% ipython --no-banner

In [1]: import numpy as np

In [2]: np.set_printoptions(precision=2, suppress=True, linewidth=120)

In [3]: tidy = lambda a: np.round(a, 2) + 0

In [4]: data = np.load("data.npy")

In [5]: data
Out[5]: 
array([[-2,  2,  0],
       [ 2,  1,  0],
       [ 0,  0, -1]])

In [6]: vals, vecs = np.linalg.eig(data)

In [7]: tidy(np.sort(np.linalg.eigvals(data.T)))
Out[7]: array([-3., -1.,  2.])

In [8]: vals, vecs = np.linalg.eigh(data)

In [9]: x = np.array([0, -2, 1])

In [10]: tidy(np.linalg.eigvalsh(data[1:, 1:]))
Out[10]: array([-1.,  1.])

In [11]: x @ data @ x / (x @ x), vals[0], vals[-1]
Out[11]: (np.float64(0.6), np.float64(-3.0), np.float64(2.0))

In [12]: tidy(vecs * np.maximum(vals, 0) @ vecs.T)
Out[12]: 
array([[0.4, 0.8, 0. ],
       [0.8, 1.6, 0. ],
       [0. , 0. , 0. ]])

In [13]: (np.sign(vecs[:, -1].round(6)) == np.sign(vecs[0, -1].round(6))).astype(int)
Out[13]: array([1, 1, 0])

In [14]: np.abs(data).sum(axis=1).max(), np.abs(vals).max()
Out[14]: (np.int64(4), np.float64(3.0))

In [15]: q = data.astype(float).copy()

In [16]: for j in range(3):
    ...:     q[:, j] -= q[:, :j] @ (q[:, :j].T @ q[:, j])
    ...:     q[:, j] /= np.linalg.norm(q[:, j])
    ...: 

In [17]: tidy(q.T @ data)
Out[17]: 
array([[ 2.83, -0.71,  0.  ],
       [ 0.  ,  2.12,  0.  ],
       [ 0.  ,  0.  ,  1.  ]])

In [18]: tidy(q)
Out[18]: 
array([[-0.71,  0.71,  0.  ],
       [ 0.71,  0.71,  0.  ],
       [ 0.  ,  0.  , -1.  ]])

In [19]: x = np.array([0, 3, 0])

In [20]: y = data @ x

In [21]: y
Out[21]: array([6, 3, 0])

In [22]: tidy(np.linalg.solve(data, data[:, 1]))
Out[22]: array([0., 1., 0.])

In [23]: tidy(np.linalg.solve(data, y))
Out[23]: array([0., 3., 0.])

In [24]: np.linalg.solve(data, y[:-1])
ValueError: solve1: Input operand 1 has a mismatch in its core dimension 0, with gufunc signature (m,m),(m)->(m) (size 2 is different from 3)


In [25]: feats = np.diag(np.array([0, 0, 0])) + -2 * np.eye(3, k=1) + -2 * np.eye(3, k=-1)

In [26]: feats
Out[26]: 
array([[ 0., -2.,  0.],
       [-2.,  0., -2.],
       [ 0., -2.,  0.]])

In [27]: U, sig, Vt = np.linalg.svd(feats)

In [28]: vecs = Vt[:(sig > 1e-8).sum()]

In [29]: rng = np.random.default_rng(9024)

In [30]: x = feats[0] + 4 * feats[2] + rng.integers(2) * np.eye(3)[2]

In [31]: x
Out[31]: array([  0., -10.,   1.])

In [32]: tidy(np.diag(vecs.T @ vecs))
Out[32]: array([0.5, 1. , 0.5])

In [33]: np.allclose(vecs.T @ vecs @ x, x)
Out[33]: False

In [34]: tidy(np.linalg.norm(x - vecs.T @ vecs @ x))
Out[34]: np.float64(0.71)

In [35]: tidy(vecs.T @ vecs)
Out[35]: 
array([[0.5, 0. , 0.5],
       [0. , 1. , 0. ],
       [0.5, 0. , 0.5]])
